% ipython --no-banner

In [1]: import numpy as np

In [2]: import numpy.linalg as la

In [3]: np.set_printoptions(precision=2, suppress=True, linewidth=140)

In [4]: feats = np.diag(np.array([1, 0, 1]))

In [5]: feats
Out[5]: 
array([[1, 0, 0],
       [0, 0, 0],
       [0, 0, 1]])

In [6]: # 3 blocks once reordered

In [7]: round(float(la.det(feats[::-1])), 2)
Out[7]: 0.0

In [8]: np.einsum("ii->", feats)
Out[8]: np.int64(2)

In [9]: np.kron(np.eye(2, dtype=int), feats)
Out[9]: 
array([[1, 0, 0, 0, 0, 0],
       [0, 0, 0, 0, 0, 0],
       [0, 0, 1, 0, 0, 0],
       [0, 0, 0, 1, 0, 0],
       [0, 0, 0, 0, 0, 0],
       [0, 0, 0, 0, 0, 1]])

In [10]: round(float(la.eigvals(feats).sum().real), 2)
Out[10]: 2.0

In [11]: np.round(la.det(feats.T), 2)
Out[11]: np.float64(0.0)

In [12]: U, sig, Vt = la.svd(feats)

In [13]: V = Vt[:(sig > 1e-8).sum()]

In [14]: rng = np.random.default_rng(27371)

In [15]: x = feats[1] + -1 * feats[2] + rng.integers(2) * np.eye(3)[1]

In [16]: x
Out[16]: array([ 0.,  1., -1.])

In [17]: np.diag(V.T @ V)
Out[17]: array([1., 0., 1.])

In [18]: np.allclose(V.T @ V @ x, x)
Out[18]: False

In [19]: np.round(la.norm(x - V.T @ V @ x), 2)
Out[19]: np.float64(1.0)

In [20]: la.matrix_rank(np.vstack([feats, x]))
Out[20]: np.int64(3)

In [21]: r = la.matrix_rank(feats)

In [22]: r
Out[22]: np.int64(2)

In [23]: null = la.svd(feats)[2][r:].T

In [24]: null @ null.T
Out[24]: 
array([[0., 0., 0.],
       [0., 1., 0.],
       [0., 0., 0.]])

In [25]: feats @ null
Out[25]: 
array([[0.],
       [0.],
       [0.]])

In [26]: null.shape
Out[26]: (3, 1)

In [27]: la.matrix_rank(feats.T @ feats), la.matrix_rank(feats @ feats.T)
Out[27]: (np.int64(2), np.int64(2))

In [28]: np.allclose(feats @ null, 0)
Out[28]: True

In [29]: null[:, 0] / null[np.abs(null[:, 0]).round(6).argmax(), 0]
Out[29]: array([0., 1., 0.])

In [30]: la.norm(feats, axis=1)
Out[30]: array([1., 0., 1.])

In [31]: np.round(la.norm(feats[0] - feats[2]), 2)
Out[31]: np.float64(1.41)

In [32]: round(float(la.norm(feats[0], 1)), 2), np.round(la.norm(feats[0], np.inf), 2)
Out[32]: (1.0, np.float64(1.0))

In [33]: data = np.loadtxt("x.csv", delimiter=",")

In [34]: data
Out[34]: 
array([[0., 3.],
       [0., 3.]])

In [35]: la.svd(data, compute_uv=False)
Out[35]: array([4.24, 0.  ])

In [36]: W0 = np.loadtxt("layer17.csv", delimiter=",")

In [37]: W0
Out[37]: 
array([[-0.87,  0.17,  0.46],
       [ 0.22, -0.7 ,  0.68],
       [ 0.44,  0.7 ,  0.57]])

In [38]: # columns are unit length and at right angles

In [39]: np.round(np.einsum("ii->", W0), 2)
Out[39]: np.float64(-1.0)

In [40]: np.poly(W0)
Out[40]: array([ 1.,  1., -1., -1.])

In [41]: round(float(np.einsum("ij,ji->", W0, W0)), 2)
Out[41]: 3.0

In [42]: np.round(la.det(W0.T), 2)
Out[42]: np.float64(1.0)

In [43]: round(float(la.det(W0[::-1])), 2)
Out[43]: -1.0

In [44]: np.round(la.eigvals(W0).sum().real, 2)
Out[44]: np.float64(-1.0)

In [45]: arr = np.array([[0.3, 0.6, 0.4],
    ...:     [-0.5, 0.3, 0.5],
    ...:     [-0.7, 0.7, 1.0],
    ...:     [-0.9, 1.5, -1.3]])

In [46]: arr[0] = arr[3] + 0.1 * rng.normal(size=3)

In [47]: arr
Out[47]: 
array([[-1.  ,  1.53, -1.27],
       [-0.5 ,  0.3 ,  0.5 ],
       [-0.7 ,  0.7 ,  1.  ],
       [-0.9 ,  1.5 , -1.3 ]])

In [48]: B = np.c_[arr[:, :1] @ np.array([[3]]), np.array([-1, 1, -2, 0])]

In [49]: B
Out[49]: 
array([[-3. , -1. ],
       [-1.5,  1. ],
       [-2.1, -2. ],
       [-2.7,  0. ]])

In [50]: np.round(la.lstsq(arr, B[:, 0])[0], 2) + 0
Out[50]: array([3., 0., 0.])

In [51]: la.matrix_rank(np.c_[arr, B])
Out[51]: np.int64(4)

In [52]: U, sig, Vt = la.svd(arr)

In [53]: sig
Out[53]: array([3.13, 1.57, 0.14])

In [54]: B = U[:, :2] @ np.diag(sig[:2]) @ Vt[:2]

In [55]: la.matrix_rank(B)
Out[55]: np.int64(2)

In [56]: round(np.abs(arr - B).max(), 2)
Out[56]: np.float64(0.09)

In [57]: U, sig, Vt = la.svd(feats)

In [58]: np.argmax(sig[:-1] / (sig[1:] + 1e-6)) + 1
Out[58]: np.int64(2)

In [59]: B = U[:, :2] @ np.diag(sig[:2]) @ Vt[:2]

In [60]: round(float(la.norm(feats - B) / la.norm(feats)), 2)
Out[60]: 0.0

In [61]: la.matrix_rank(feats, rtol=0.05)
Out[61]: np.int64(2)

In [62]: B
Out[62]: 
array([[1., 0., 0.],
       [0., 0., 0.],
       [0., 0., 1.]])

In [63]: B = arr / la.norm(arr, axis=1, keepdims=True)

In [64]: C2 = B @ B.T

In [65]: (C2 - 2 * np.eye(4)).round(6).argmax(axis=1)
Out[65]: array([3, 2, 1, 0])

In [66]: C2
Out[66]: 
array([[1.  , 0.19, 0.16, 1.  ],
       [0.19, 1.  , 0.98, 0.15],
       [0.16, 0.98, 1.  , 0.12],
       [1.  , 0.15, 0.12, 1.  ]])

In [67]: np.argwhere(np.triu(np.abs(C2) > 0.95, 1))
Out[67]: 
array([[0, 3],
       [1, 2]])

In [68]: la.norm(B, axis=1)
Out[68]: array([1., 1., 1., 1.])

In [69]: round(float(np.degrees(np.arccos(np.clip(C2[2, 1], -1, 1)))), 2)
Out[69]: 11.27

In [70]: C2[2]
Out[70]: array([0.16, 0.98, 1.  , 0.12])

In [71]: K = np.load("run4.npy")

In [72]: K
Out[72]: 
array([[ -1.75,  -1.46,   4.79],
       [ -4.24,  -8.74,  -3.22],
       [  9.43,  -4.11,  -0.78],
       [ 10.94,  -3.87,  -3.19],
       [  1.35,   4.82,  -2.2 ],
       [  0.61,  -0.34,  -0.67],
       [ -3.76,  -2.73,   4.4 ],
       [ -7.9 ,  -4.19,   8.25],
       [  0.9 ,  -2.72,  12.09],
       [  9.99,   4.34, -12.91],
       [  0.45,  -6.27,   0.68],
       [  5.96,  -1.19,  -9.37],
       [  3.26,  -5.55,   3.62],
       [-13.8 ,  -2.62,   0.9 ],
       [  6.18, -13.73,   0.77],
       [  5.11,  -2.1 ,   0.14],
       [-12.65,   1.69,  17.42]])

In [73]: cen = (K - K.mean(axis=0)) / K.std(axis=0)

In [74]: cen.std(axis=0)
Out[74]: array([1., 1., 1.])

In [75]: coef = la.lstsq(np.delete(cen, 1, axis=1), cen[:, 1])[0]

In [76]: np.abs(coef).argmax()
Out[76]: np.int64(1)

In [77]: round(1 - np.var(cen[:, 1] - np.delete(cen, 1, axis=1) @ coef), 2)
Out[77]: np.float64(0.03)

In [78]: q, R = la.qr(K)

In [79]: q @ R
Out[79]: 
array([[ -1.75,  -1.46,   4.79],
       [ -4.24,  -8.74,  -3.22],
       [  9.43,  -4.11,  -0.78],
       [ 10.94,  -3.87,  -3.19],
       [  1.35,   4.82,  -2.2 ],
       [  0.61,  -0.34,  -0.67],
       [ -3.76,  -2.73,   4.4 ],
       [ -7.9 ,  -4.19,   8.25],
       [  0.9 ,  -2.72,  12.09],
       [  9.99,   4.34, -12.91],
       [  0.45,  -6.27,   0.68],
       [  5.96,  -1.19,  -9.37],
       [  3.26,  -5.55,   3.62],
       [-13.8 ,  -2.62,   0.9 ],
       [  6.18, -13.73,   0.77],
       [  5.11,  -2.1 ,   0.14],
       [-12.65,   1.69,  17.42]])

In [80]: np.round(abs(R[0, 0]), 2), round(la.norm(K[:, 0]), 2)
Out[80]: (np.float64(29.5), np.float64(29.5))

In [81]: R
Out[81]: 
array([[ 29.5 ,  -2.02, -17.33],
       [  0.  ,  21.33,  -6.62],
       [  0.  ,   0.  , -22.62]])

In [82]: np.trace(q @ q.T)
Out[82]: np.float64(3.0)
